$ ipython --no-banner

In [1]: import numpy as np

In [2]: np.set_printoptions(precision=3, suppress=True, linewidth=100)

In [3]: def rnd(a):
   ...:     return np.round(a, 3) + 0
   ...: 

In [4]: F = np.loadtxt("test13.csv", delimiter=",")

In [5]: F
Out[5]: 
array([[ 0., -1.,  0., -1.,  0., -1., -1., -1., -1., -1., -1.,  0., -1.],
       [-1.,  0.,  0., -1.,  0., -1., -1., -1., -1., -1., -1.,  0., -1.],
       [ 0.,  0.,  0.,  0., -1.,  0.,  0.,  0.,  0.,  0.,  0., -1.,  0.],
       [-1., -1.,  0.,  0.,  0., -1., -1., -1., -1., -1., -1.,  0., -1.],
       [ 0.,  0., -1.,  0.,  0.,  0.,  0.,  0.,  0.,  0.,  0., -1.,  0.],
       [-1., -1.,  0., -1.,  0.,  0., -1., -1., -1., -1., -1.,  0., -1.],
       [-1., -1.,  0., -1.,  0., -1.,  0., -1., -1., -1., -1.,  0., -1.],
       [-1., -1.,  0., -1.,  0., -1., -1.,  0., -1., -1., -1.,  0., -1.],
       [-1., -1.,  0., -1.,  0., -1., -1., -1.,  0., -1., -1.,  0., -1.],
       [-1., -1.,  0., -1.,  0., -1., -1., -1., -1.,  0., -1.,  0., -1.],
       [-1., -1.,  0., -1.,  0., -1., -1., -1., -1., -1.,  0.,  0., -1.],
       [ 0.,  0., -1.,  0., -1.,  0.,  0.,  0.,  0.,  0.,  0.,  0.,  0.],
       [-1., -1.,  0., -1.,  0., -1., -1., -1., -1., -1., -1.,  0.,  0.]])

In [6]: np.linalg.matrix_rank(F)
Out[6]: np.int64(13)

In [7]: np.linalg.rank(F)
AttributeError: module 'numpy.linalg' has no attribute 'rank'


In [8]: np.zeros(13, 13)
TypeError: Cannot interpret '13' as a data type


In [9]: rnd(np.abs(np.linalg.eigvals(F)).max())
Out[9]: np.float64(9.0)

In [10]: np.allclose(F @ F.T, F.T @ F)
Out[10]: True

In [11]: np.allclose(F, F.T)
Out[11]: True

In [12]: rnd(np.linalg.det(F))
Out[12]: np.float64(18.0)

In [13]: rnd(np.sort(np.abs(np.linalg.eigvals(F))))
Out[13]: array([1., 1., 1., 1., 1., 1., 1., 1., 1., 1., 1., 2., 9.])

In [14]: F.inv()
AttributeError: 'numpy.ndarray' object has no attribute 'inv'


In [15]: w, V = np.linalg.eigh(F)

In [16]: vec = np.array([-3, 3, 3, 3, 1, 2, 0, 1, 2, 2, 3, -1, 3])

In [17]: vec @ F @ vec
Out[17]: np.float64(-196.0)

In [18]: rnd(np.linalg.eigvalsh(F[1:, 1:]))
Out[18]: array([-8., -2.,  1.,  1.,  1.,  1.,  1.,  1.,  1.,  1.,  1.,  1.])

In [19]: rnd(vec @ F @ vec / (vec @ vec)), w[0], rnd(w[-1])
Out[19]: (np.float64(-2.841), np.float64(-9.0), np.float64(1.0))

In [20]: rng = np.random.default_rng(62)

In [21]: labels = rng.permutation(13)

In [22]: labels
Out[22]: array([ 4,  7,  8,  2,  1, 12,  6,  0,  9,  5,  3, 11, 10])

In [23]: B = F[labels][:, labels]

In [24]: np.diag(B)
Out[24]: array([0., 0., 0., 0., 0., 0., 0., 0., 0., 0., 0., 0., 0.])

In [25]: np.allclose(B, F)
Out[25]: False

In [26]: rnd(np.sort(np.abs(np.linalg.eigvals(B))))
Out[26]: array([1., 1., 1., 1., 1., 1., 1., 1., 1., 1., 1., 2., 9.])

In [27]: np.linalg.cholesky(F)
LinAlgError: Matrix is not positive definite


In [28]: rnd(np.linalg.eigvalsh(F).min())
Out[28]: np.float64(-9.0)

In [29]: np.all(np.linalg.eigvalsh(F) > 0)
Out[29]: np.False_
